$ python -q
>>> import numpy as np
>>> import numpy.linalg as la
>>> np.set_printoptions(precision=2, suppress=True, linewidth=140, sign=" ")
>>> data = np.array([[0, 0, 0, 1], [0, 0, 1, 0], [0, 1, 0, 0], [1, 0, 0, 0]])
>>> vec = np.array([2, 3, 3, 2])
>>> h1 = np.maximum(data @ vec, 0)
>>> data * (h1 > 1e-9)[:, None]
array([[ 0,  0,  0,  1],
       [ 0,  0,  1,  0],
       [ 0,  1,  0,  0],
       [ 1,  0,  0,  0]])
>>> np.tanh(data @ vec)
array([ 0.96,  1.  ,  1.  ,  0.96])
>>> np.maximum(data @ (3 * vec), 0)
array([ 6,  9,  9,  6])
>>> np.maximum(data @ vec, 0) - np.maximum(-data @ vec, 0)
array([ 2,  3,  3,  2])
>>> np.round(np.abs(la.eigvals(data)).max(), 2)
np.float64(1.0)
>>> np.trace(data)
np.int64(0)
>>> la.svd(data, compute_uv=False)
array([ 1.,  1.,  1.,  1.])
>>> la.norm(data, axis=0)
array([ 1.,  1.,  1.,  1.])
>>> data.T @ data
array([[ 1,  0,  0,  0],
       [ 0,  1,  0,  0],
       [ 0,  0,  1,  0],
       [ 0,  0,  0,  1]])
>>> np.flatnonzero(la.matrix_power((data != 0) + (data.T != 0) + np.eye(4), 4)[2])
array([ 1,  2])
>>> (la.matrix_power((data != 0) + (data.T != 0) + np.eye(4), 4) > 0).astype(int)
array([[ 1,  0,  0,  1],
       [ 0,  1,  1,  0],
       [ 0,  1,  1,  0],
       [ 1,  0,  0,  1]])
>>> evals, evecs = la.eig(data)
>>> np.prod(evals)
np.float64(1.0)
>>> np.sort(la.eigvals(data @ data))
array([ 1.,  1.,  1.,  1.])
>>> data @ evecs[:, 0] - evals[0] * evecs[:, 0]
array([ 0.,  0.,  0.,  0.])
>>> np.sort(la.eigvals(data.T))
array([-1., -1.,  1.,  1.])
>>> evals
array([ 1., -1.,  1., -1.])
>>> other = np.array([[2, 2, 0, 0], [2, 0, 2, 0], [0, 0, 0, 0], [1, 0, 1, 1]])
>>> W0 = other + other.T
>>> W0
array([[ 4,  4,  0,  1],
       [ 4,  0,  2,  0],
       [ 0,  2,  0,  1],
       [ 1,  0,  1,  2]])
>>> w1 = np.array([[0, 2], [0, 3], [2, 0], [0, 3]])
>>> c = np.array([-9, 1])
>>> H = np.maximum(W0 @ w1 + c, 0)
>>> (H > 0).astype(int)
array([[ 0,  1],
       [ 0,  1],
       [ 0,  1],
       [ 0,  1]])
>>> (H > 0).mean(axis=0)
array([ 0.,  1.])
>>> la.matrix_rank(H)
np.int64(1)
>>> cent = np.array([[1, 2, 0], [1, 2, 1]])
>>> H @ cent
array([[ 24,  48,  24],
       [  9,  18,   9],
       [ 10,  20,  10],
       [  9,  18,   9]])
>>> J = np.loadtxt("case9.csv", delimiter=",")
>>> J
array([[ 0.,  1.,  5.],
       [ 0.,  4.,  5.],
       [ 0.,  0.,  1.]])
>>> # rows and columns are dependent
>>> (J + J.T) / 2
array([[ 0. ,  0.5,  2.5],
       [ 0.5,  4. ,  2.5],
       [ 2.5,  2.5,  1. ]])
>>> np.sort(np.abs(la.eigvals(J)))
array([ 0.,  1.,  4.])
>>> np.trace(J)
np.float64(5.0)
>>> rank = la.matrix_rank(J)
>>> rank
np.int64(2)
>>> null = la.svd(J)[2][rank:].T
>>> [int(la.matrix_rank(np.delete(J, i, axis=0))) for i in range(3)]
[2, 2, 2]
>>> la.matrix_rank(J.T @ J), la.matrix_rank(J @ J.T)
(np.int64(2), np.int64(2))
>>> null.shape
(3, 1)
>>> [int(la.matrix_rank(J[:, :j + 1])) for j in range(3)]
[0, 1, 2]
>>> J @ null
array([[ 0.],
       [ 0.],
       [ 0.]])
>>> U, s, Vh = la.svd(J)
>>> evecs = Vh[:(s > 1e-8).sum()]
>>> rng = np.random.default_rng(4377)
>>> vec = J[2] + 3 * J[1] + rng.integers(2) * np.eye(3)[2]
>>> vec
array([  0.,  12.,  16.])
>>> np.allclose(evecs.T @ evecs @ vec, vec)
True
>>> round(float(la.norm(vec - evecs.T @ evecs @ vec)), 2)
0.0
>>> proj = np.triu(np.array([[-8, 2, -1], [-1, -8, 2], [9, 9, -2]]), 1) + np.eye(3)
>>> other = proj @ J @ la.inv(proj)
>>> proj @ J - J @ proj
array([[ 0.,  8.,  7.],
       [ 0.,  0., -6.],
       [ 0.,  0.,  0.]])
>>> la.matrix_rank(other)
np.int64(2)
>>> np.trace(other), np.trace(J)
(np.float64(5.0), np.float64(5.0))
>>> other
array([[ 0.,  9., -4.],
       [ 0.,  4., -1.],
       [ 0.,  0.,  1.]])
>>> round(float(la.det(other)), 2)
0.0
>>> la.matrix_power(J - np.diag(np.diag(J)), 3)
array([[ 0.,  0.,  0.],
       [ 0.,  0.,  0.],
       [ 0.,  0.,  0.]])
>>> la.matrix_rank(J - J[0, 0] * np.eye(3))
np.int64(2)
>>> other = np.array([[3, 3, 0, 5], [2, 3, 5, 8], [7, 5, 2, 9], [7, 6, 2, 3]])
>>> F = other - other.T
>>> F
array([[ 0,  1, -7, -2],
       [-1,  0,  0,  2],
       [ 7,  0,  0,  7],
       [ 2, -2, -7,  0]])
>>> other = np.array([[9, -8], [1, -1]])
>>> cent = np.kron(other, F)
>>> la.matrix_rank(cent)
np.int64(8)
>>> np.round(la.norm(cent, 2), 2), round(la.norm(other, 2) * la.norm(F, 2), 2)
(np.float64(122.87), np.float64(122.87))
>>> proj = np.triu(np.array([[1, -1, -3, -2], [3, 1, -2, -1], [1, -3, -2, 0], [1, 0, 2, -2]]), 1) + np.eye(4)
>>> other = proj @ F @ la.inv(proj)
>>> la.matrix_rank(other)
np.int64(4)
>>> other
array([[ -24.,  -19., -103.,  -92.],
       [ -17.,  -15.,  -74.,  -61.],
       [   7.,    7.,   35.,   28.],
       [   2.,    0.,   -1.,    4.]])
>>> feats = np.load("test18.npy")
>>> feats
array([[ 0.57,  0.14,  0.29],
       [ 0.33,  0.67,  0.  ],
       [ 0.  ,  0.43,  0.57]])
>>> proj = np.triu(np.array([[-3, 4, 2], [2, 2, 1], [0, 0, 5]]), 1) + np.eye(3)
>>> other = proj @ feats @ la.inv(proj)
>>> proj @ feats - feats @ proj
array([[ 1.32,  1.26, -0.14],
       [ 0.  , -0.89, -0.76],
       [ 0.  ,  0.  , -0.43]])
>>> la.matrix_power(feats, 100)
array([[ 0.34,  0.44,  0.23],
       [ 0.34,  0.44,  0.23],
       [ 0.34,  0.44,  0.23]])
>>> feats @ np.ones(3)
array([ 1.,  1.,  1.])
>>> p = np.eye(3)[0]
>>> for _ in range(5):
...     p = p @ feats
...     print(p.round(2))
... 
[ 0.57  0.14  0.29]
[ 0.37  0.3   0.33]
[ 0.31  0.39  0.3 ]
[ 0.31  0.43  0.26]
[ 0.32  0.45  0.24]
>>> other = feats / np.sqrt((feats ** 2).mean(axis=1, keepdims=True))
>>> other[1]
array([ 0.77,  1.55,  0.  ])
>>> la.norm(other, axis=1)
array([ 1.73,  1.73,  1.73])
>>> np.round(feats - feats.mean(axis=1, keepdims=True), 2) + 0
array([[ 0.24, -0.19, -0.04],
       [ 0.  ,  0.34, -0.33],
       [-0.33,  0.1 ,  0.24]])
>>> la.matrix_rank(other) == la.matrix_rank(feats)
np.True_
>>> f = np.array([0, 2, 1])
>>> arr = f[np.abs(np.subtract.outer(np.arange(3), np.arange(3)))]
>>> arr
array([[ 0,  2,  1],
       [ 2,  0,  2],
       [ 1,  2,  0]])
>>> other = la.inv(arr)
>>> arr @ other
array([[ 1.,  0.,  0.],
       [ 0.,  1.,  0.],
       [ 0.,  0.,  1.]])
>>> A = np.load("data.npy")
>>> A
array([[-4.26,  3.14, -0.96],
       [-6.37,  3.05,  0.54],
       [-4.8 ,  0.53,  2.01],
       [-4.24,  2.18, -0.02],
       [-4.28,  1.94,  0.25],
       [-2.23,  2.6 , -1.79],
       [-3.12,  3.02, -1.61],
       [-5.48,  2.4 ,  0.59],
       [-1.16,  3.21, -3.11],
       [-7.65, -0.67,  5.1 ],
       [-4.54,  1.22,  1.14],
       [-3.65,  3.22, -1.46],
       [ 2.27,  3.03, -5.21],
       [-2.83,  2.97, -1.75],
       [-5.38,  1.55,  1.37],
       [ 1.11,  3.08, -4.49],
       [-5.96,  0.66,  2.64],
       [-4.65,  2.08,  0.35]])
>>> Xs = A - A.mean(axis=0)
>>> evecs = la.svd(Xs)[2][:2]
>>> other = Xs - Xs @ evecs.T @ evecs
>>> np.diag(evecs.T @ evecs)
array([ 0.82,  0.59,  0.59])
>>> la.norm(other, axis=1).round(6).argmax()
np.int64(2)
>>> round(la.norm(other) / la.norm(Xs), 2)
np.float64(0.0)
>>> def softmax(z):
...     e = np.exp(z - z.max(axis=-1, keepdims=True))
...     return e / e.sum(axis=-1, keepdims=True)
... 
>>> np.round(softmax(A[11] + 4), 2) + 0
array([ 0.  ,  0.99,  0.01])
>>> att = A @ A.T / np.sqrt(3)
>>> softmax(att).round(6).argmax(axis=1)
array([  1,   1,   9,   1,   1,   1,   1,   9,  12,   9,   9,   1,  12,   1,   9,  12,   9,   1])
>>> softmax(att)[11] @ A
array([-6.13,  3.01,  0.42])
>>> G = A.T @ A
>>> np.diag(G)
array([ 357.08,  106.86,  109.91])
>>> round(float(np.trace(G)), 2), np.round((A ** 2).sum(), 2)
(573.85, np.float64(573.85))
>>> G
array([[ 357.08, -117.21,  -76.05],
       [-117.21,  106.86,  -54.89],
       [ -76.05,  -54.89,  109.91]])
>>> la.eigvalsh(G)[::-1]
array([ 412.38,  161.3 ,    0.17])
>>> la.svd(A, compute_uv=False) ** 2
array([ 412.38,  161.3 ,    0.17])
>>> np.allclose(G, G.T)
True
>>> la.matrix_rank(G)
np.int64(3)
>>> proj = np.triu(np.array([[-1, 3, 1, -3], [0, -2, -2, -1], [0, 3, 3, 1], [0, 2, -1, -1]]), 1) + np.eye(4)
>>> other = proj @ data @ la.inv(proj)
>>> np.round(np.poly(other), 2) + 0
array([ 1.,  0., -2.,  0.,  1.])
>>> la.matrix_rank(other)
np.int64(4)
>>> proj @ data - data @ proj
array([[-3.,  1.,  3.,  0.],
       [-1., -2.,  0., -1.],
       [ 1.,  0.,  2.,  1.],
       [ 0., -3., -1.,  3.]])
>>> M = np.load("w.npy")
>>> M
array([[ 0.,  0.,  0.],
       [ 0.,  0.,  1.],
       [ 0.,  1.,  0.]])
>>> G = M.T @ M
>>> np.allclose(G, G.T)
True
>>> M @ M.T
array([[ 0.,  0.,  0.],
       [ 0.,  1.,  0.],
       [ 0.,  0.,  1.]])
>>> la.svd(M, compute_uv=False)
array([ 1.,  1.,  0.])
>>> proj = np.triu(np.array([[-9, -8, 4], [9, 0, -9], [-9, 2, -7]]), 1) + np.eye(3)
>>> other = proj @ M @ la.inv(proj)
>>> proj @ M - M @ proj
array([[ 0.,  4., -8.],
       [ 0., -9.,  0.],
       [ 0.,  0.,  9.]])
>>> other
array([[  0.,   4.,  28.],
       [  0.,  -9., -80.],
       [  0.,   1.,   9.]])
>>> np.trace(other), np.trace(M)
(np.float64(0.0), np.float64(0.0))
>>> np.poly(other)
array([ 1.,  0., -1.,  0.])
>>> w1 = np.array([[2, 2], [1, 0], [0, 1]])
>>> c = np.array([1, -8])
>>> H = np.maximum(other @ w1 + c, 0)
>>> (H > 0).mean(axis=0)
array([ 0.67,  0.67])
>>> la.matrix_rank(H)
np.int64(2)
>>> H
array([[  5.,  20.],
       [  0.,   0.],
       [  2.,   1.]])
>>> cent = np.array([[-3, -2], [1, 2]])
>>> (H @ cent).round(6).argmax(axis=1)
array([ 1,  0,  1])
>>> w1 @ cent
array([[-4,  0],
       [-3, -2],
       [ 1,  2]])
